$ python3 -q
>>> import numpy as np
>>> import numpy.linalg as la
>>> np.set_printoptions(precision=2, suppress=True, linewidth=100)
>>> M = np.array([[0.3, -0.6, 0.1, -0.4],
...     [0.8, 0.3, -0.7, 0.4],
...     [0.99, -0.54, -0.46, -0.35],
...     [-0.9, 1.5, 1.6, -0.7]])
>>> print(M)
[[ 0.3  -0.6   0.1  -0.4 ]
 [ 0.8   0.3  -0.7   0.4 ]
 [ 0.99 -0.54 -0.46 -0.35]
 [-0.9   1.5   1.6  -0.7 ]]
>>> def softmax(z):
...     e = np.exp(z - z.max(axis=-1, keepdims=True))
...     return e / e.sum(axis=-1, keepdims=True)
... 
>>> print(np.round(softmax(10 * M[2]), 2) + 0)
[1. 0. 0. 0.]
>>> print(softmax(M).sum(axis=1))
[1. 1. 1. 1.]
>>> print(softmax(M[2] + 4))
[0.58 0.13 0.14 0.15]
>>> print(softmax(M[2]))
[0.58 0.13 0.14 0.15]
>>> scores = M @ M.T / np.sqrt(4)
>>> print(softmax(scores + np.triu(np.full(scores.shape, -np.inf), 1)))
[[1.   0.   0.   0.  ]
 [0.32 0.68 0.   0.  ]
 [0.28 0.29 0.43 0.  ]
 [0.03 0.02 0.01 0.94]]
>>> print(softmax(scores).round(6).argmax(axis=1))
[2 1 2 3]
>>> print(softmax(scores))
[[0.31 0.21 0.32 0.16]
 [0.19 0.41 0.31 0.09]
 [0.26 0.27 0.41 0.06]
 [0.03 0.02 0.01 0.94]]
>>> rng = np.random.default_rng(7715)
>>> z = rng.permutation(4)
>>> B = M[:, z] * rng.choice([-1, 1], 4)
>>> print(B)
[[-0.3   0.6  -0.4   0.1 ]
 [-0.8  -0.3   0.4  -0.7 ]
 [-0.99  0.54 -0.35 -0.46]
 [ 0.9  -1.5  -0.7   1.6 ]]
>>> Uu, _, Vh = la.svd(M.T @ B)
>>> print(np.round(la.lstsq(M, B)[0], 2) + 0)
[[-1.  0.  0.  0.]
 [ 0. -1.  0.  0.]
 [ 0.  0.  0.  1.]
 [ 0.  0.  1.  0.]]
>>> print(np.round(Uu @ Vh, 2) + 0)
[[-1.  0.  0.  0.]
 [ 0. -1.  0.  0.]
 [ 0.  0.  0.  1.]
 [ 0.  0.  1.  0.]]
>>> B = M / la.norm(M, axis=1, keepdims=True)
>>> cov = B @ B.T
>>> print((np.abs(cov) > 0.9).astype(int))
[[1 0 0 0]
 [0 1 0 0]
 [0 0 1 0]
 [0 0 0 1]]
>>> print(la.norm(B, axis=1))
[1. 1. 1. 1.]
>>> print(cov[3])
[-0.38 -0.58 -0.7   1.  ]
>>> print(np.round(np.degrees(np.arccos(np.clip(cov[3, 2], -1, 1))), 2))
134.41
>>> print(cov)
[[ 1.   -0.18  0.72 -0.38]
 [-0.18  1.    0.55 -0.58]
 [ 0.72  0.55  1.   -0.7 ]
 [-0.38 -0.58 -0.7   1.  ]]
>>> X = np.array([[2.4, 0.2, -2.1],
...     [-0.9, 0.9, -1.3],
...     [0.0, -0.3, 0.5],
...     [-2.1, 0.5, -1.2]])
>>> print(X)
[[ 2.4  0.2 -2.1]
 [-0.9  0.9 -1.3]
 [ 0.  -0.3  0.5]
 [-2.1  0.5 -1.2]]
>>> vec = np.array([1, 0, 0])
>>> a = np.maximum(X @ vec, 0)
>>> print(np.maximum(X @ (3 * vec), 0))
[7.2 0.  0.  0. ]
>>> print(np.maximum(X @ vec, 0) - np.maximum(-X @ vec, 0))
[ 2.4 -0.9  0.  -2.1]
>>> print(X * (a > 1e-9)[:, None])
[[ 2.4  0.2 -2.1]
 [-0.   0.  -0. ]
 [ 0.  -0.   0. ]
 [-0.   0.  -0. ]]
>>> print(np.flatnonzero(a > 1e-9))
[0]
>>> B = np.c_[X[:, :2] @ np.array([[-5, 2], [-1, -4]]), np.array([4, 2, 3, 2])]
>>> print(B)
[[-12.2   4.    4. ]
 [  3.6  -5.4   2. ]
 [  0.3   1.2   3. ]
 [ 10.   -6.2   2. ]]
>>> print(np.round(la.norm(B - X @ la.lstsq(X, B)[0], axis=0), 2) + 0)
[0.   0.   3.55]
>>> print(la.matrix_rank(B))
3
>>> print(la.matrix_rank(np.c_[X, B]))
4
>>> P = X @ la.solve(X.T @ X, X.T)
>>> print(np.round((np.eye(4) - P) @ X, 2) + 0)
[[0. 0. 0.]
 [0. 0. 0.]
 [0. 0. 0.]
 [0. 0. 0.]]
>>> print(np.allclose(P @ P, P))
True
>>> print(round(float(np.trace(P)), 2))
3.0
>>> print(np.round(P @ X[:, 0], 2) + 0)
[ 2.4 -0.9  0.  -2.1]
>>> print(np.round(la.eigvalsh(P), 2) + 0)
[0. 1. 1. 1.]
>>> print(P.round(2) + 0)
[[ 1.   -0.02 -0.05  0.  ]
 [-0.02  0.88 -0.32  0.03]
 [-0.05 -0.32  0.13  0.08]
 [ 0.    0.03  0.08  0.99]]
>>> print(la.matrix_rank(np.eye(4) - P))
1
>>> arr = np.load("test4.npy")
>>> print(arr)
[[-3.  0.  0.]
 [ 0. -3.  0.]
 [ 0.  0.  1.]]
>>> print(arr[:, 1] @ arr[:, 2])
0.0
>>> print(la.norm(arr, axis=0))
[3. 3. 1.]
>>> print(la.pinv(arr))
[[-0.33  0.    0.  ]
 [ 0.   -0.33  0.  ]
 [ 0.    0.    1.  ]]
>>> w, evecs = la.eigh(arr)
>>> vec = np.array([-1, -2, 0])
>>> print((np.sign(evecs[:, -1].round(6)) == np.sign(evecs[0, -1].round(6))).astype(int))
[1 1 0]
>>> print(vec @ arr @ vec)
-15.0
>>> print(vec @ arr @ vec / (vec @ vec), w[0], w[-1])
-3.0 -3.0 1.0
>>> print(evecs * np.maximum(w, 0) @ evecs.T)
[[0. 0. 0.]
 [0. 0. 0.]
 [0. 0. 1.]]
>>> print(evecs * np.abs(w) @ evecs.T)
[[3. 0. 0.]
 [0. 3. 0.]
 [0. 0. 1.]]
>>> cov = arr.T @ arr
>>> print(np.allclose(cov, cov.T))
True
>>> print(np.trace(cov), (arr ** 2).sum())
19.0 19.0
>>> print((arr @ arr.T).shape)
(3, 3)
>>> E = np.array([[2.0, 1.0, 0.0, 0.0],
...     [0.0, 2.0, 1.0, 0.0],
...     [0.0, 0.0, 2.0, 1.0],
...     [0.0, 0.0, 0.0, 2.0]])
>>> z = rng.permutation(4)
>>> print(z)
[3 1 2 0]
>>> B = E[z][:, z]
>>> print(np.trace(B))
8.0
>>> print(np.diag(B))
[2. 2. 2. 2.]
>>> print(np.allclose(B, E))
False
>>> feats = np.load("dump.npy")
>>> print(feats)
[[ 0.48  1.36 -0.32  0.96]
 [-1.14 -0.03  0.46 -0.78]
 [-0.12  0.62 -0.01  0.21]]
>>> print(np.allclose(feats[:-1].T @ la.lstsq(feats[:-1].T, feats[-1])[0], feats[-1]))
True
>>> print(np.unique(feats.round(6), axis=0).shape)
(3, 4)
>>> try:
...     la.inv(feats)
... except la.LinAlgError as e:
...     print(repr(e))
... 
LinAlgError('Last 2 dimensions of the array must be square')
>>> print(feats @ la.pinv(feats) @ feats)
[[ 0.48  1.36 -0.32  0.96]
 [-1.14 -0.03  0.46 -0.78]
 [-0.12  0.62 -0.01  0.21]]
